$ python3 -q
>>> import numpy as np
>>> np.set_printoptions(suppress=True, linewidth=100)
>>> rng = np.random.default_rng(480)
>>> z = rng.integers(0, 3, 4)
>>> W0 = (z[:, None] == z) * 4 + np.eye(4)
>>> print(W0)
[[5. 4. 0. 0.]
 [4. 5. 0. 0.]
 [0. 0. 5. 0.]
 [0. 0. 0. 5.]]
>>> def softmax(z):
...     e = np.exp(z - z.max(axis=-1, keepdims=True))
...     return e / e.sum(axis=-1, keepdims=True)
... 
>>> np.round(softmax(10 * W0[1]), 2) + 0
array([0., 1., 0., 0.])
>>> print(np.round(softmax(W0[1]), 2) + 0)
[0.27 0.72 0.   0.  ]
>>> print(np.round(softmax(W0[1] + 5), 2) + 0)
[0.27 0.72 0.   0.  ]
>>> softmax(W0).sum(axis=1)
array([1., 1., 1., 1.])
>>> S = W0 @ W0.T / np.sqrt(4)
>>> np.round(softmax(S), 2) + 0
array([[0.62, 0.38, 0.  , 0.  ],
       [0.38, 0.62, 0.  , 0.  ],
       [0.  , 0.  , 1.  , 0.  ],
       [0.  , 0.  , 0.  , 1.  ]])
>>> print(softmax(S).round(6).argmax(axis=1))
[0 1 2 3]
>>> print(W0 @ W0)
[[41. 40.  0.  0.]
 [40. 41.  0.  0.]
 [ 0.  0. 25.  0.]
 [ 0.  0.  0. 25.]]
>>> np.flatnonzero(np.linalg.matrix_power((W0 != 0) + (W0.T != 0) + np.eye(4), 4)[2])
array([2])
>>> m1 = np.array([[6.0, 1.0, 1.0], [1.0, 6.0, 1.0], [1.0, 1.0, 6.0]])
>>> Y = np.linalg.inv(m1)
>>> round(np.linalg.cond(m1), 2)
np.float64(1.6)
>>> np.round(m1 @ Y, 2) + 0
array([[1., 0., 0.],
       [0., 1., 0.],
       [0., 0., 1.]])
>>> np.round(np.linalg.inv(Y), 2)
array([[6., 1., 1.],
       [1., 6., 1.],
       [1., 1., 6.]])
>>> round(float(np.linalg.det(m1) * np.linalg.det(Y)), 2)
1.0
>>> np.round(np.linalg.det(m1), 2)
np.float64(200.0)
>>> assert m1 == m1.T
Traceback (most recent call last):
  File "<python-input-23>", line 1, in <module>
    assert m1 == m1.T
           ^^^^^^^^^^
ValueError: The truth value of an array with more than one element is ambiguous. Use a.any() or a.all()
>>> ev, evecs = np.linalg.eigh(m1)
>>> x = np.array([3, 1, 1])
>>> np.round(x @ m1 @ x / (x @ x), 2), round(ev[0], 2), np.round(ev[-1], 2)
(np.float64(7.27), np.float64(5.0), np.float64(8.0))
>>> ev, evecs = np.linalg.eig(m1)
>>> np.round(np.sort(np.linalg.eigvals(np.linalg.inv(m1))), 2)
array([0.12, 0.2 , 0.2 ])
>>> print(np.round(np.sort(np.linalg.eigvals(m1 @ m1)), 2))
[25. 25. 64.]
>>> ev.round(2)
array([5., 8., 5.])
>>> np.round(m1 @ evecs[:, 0] - ev[0] * evecs[:, 0], 2) + 0
array([0., 0., 0.])
>>> x = np.array([-3, -2, 3])
>>> y = m1 @ x
>>> y
array([-17., -12.,  13.])
>>> np.round(np.linalg.solve(m1, 5 * y), 2)
array([-15., -10.,  15.])
>>> print(np.round(np.linalg.solve(m1, m1[:, 0]), 2) + 0)
[1. 0. 0.]
>>> A = np.array([[1, 0, 0, 0], [0, 1, 0, 0], [0, 0, 0, 0], [0, 0, 0, 2]])
>>> Uu, s, Vh = np.linalg.svd(A)
>>> evecs = Vh[:(s > 1e-8).sum()]
>>> x = A[1] + 3 * A[3] + rng.integers(2) * np.eye(4)[1]
>>> x
array([0., 2., 0., 6.])
>>> np.diag(evecs.T @ evecs)
array([1., 1., 0., 1.])
>>> np.allclose(evecs.T @ evecs @ x, x)
True
>>> evecs.T @ evecs
array([[1., 0., 0., 0.],
       [0., 1., 0., 0.],
       [0., 0., 0., 0.],
       [0., 0., 0., 1.]])
>>> Y = A + rng.integers(-2, 3, (4, 3)) @ rng.integers(-2, 3, (3, 4))
>>> Y
array([[-3,  8,  2,  2],
       [ 5,  3,  2,  8],
       [-3,  0, -2,  0],
       [-5,  4, -1,  3]])
>>> np.linalg.matrix_rank(Y - A, tol=1e-8)
np.int64(3)
>>> Y - A
array([[-4,  8,  2,  2],
       [ 5,  2,  2,  8],
       [-3,  0, -2,  0],
       [-5,  4, -1,  1]])
>>> np.einsum("ii->", Y)
np.int64(1)
>>> round(float(np.linalg.det(Y.T)), 2)
194.0
>>> np.round(np.poly(Y), 2)
array([  1.,  -1., -71., 165., 194.])
>>> np.kron(np.eye(2, dtype=int), Y)
array([[-3,  8,  2,  2,  0,  0,  0,  0],
       [ 5,  3,  2,  8,  0,  0,  0,  0],
       [-3,  0, -2,  0,  0,  0,  0,  0],
       [-5,  4, -1,  3,  0,  0,  0,  0],
       [ 0,  0,  0,  0, -3,  8,  2,  2],
       [ 0,  0,  0,  0,  5,  3,  2,  8],
       [ 0,  0,  0,  0, -3,  0, -2,  0],
       [ 0,  0,  0,  0, -5,  4, -1,  3]])
>>> np.prod(np.diag(A)), np.round(np.linalg.det(A), 2)
(np.int64(0), np.float64(0.0))
>>> np.linalg.matrix_rank(A - A[0, 0] * np.eye(4))
np.int64(2)
>>> A @ A
array([[1, 0, 0, 0],
       [0, 1, 0, 0],
       [0, 0, 0, 0],
       [0, 0, 0, 4]])
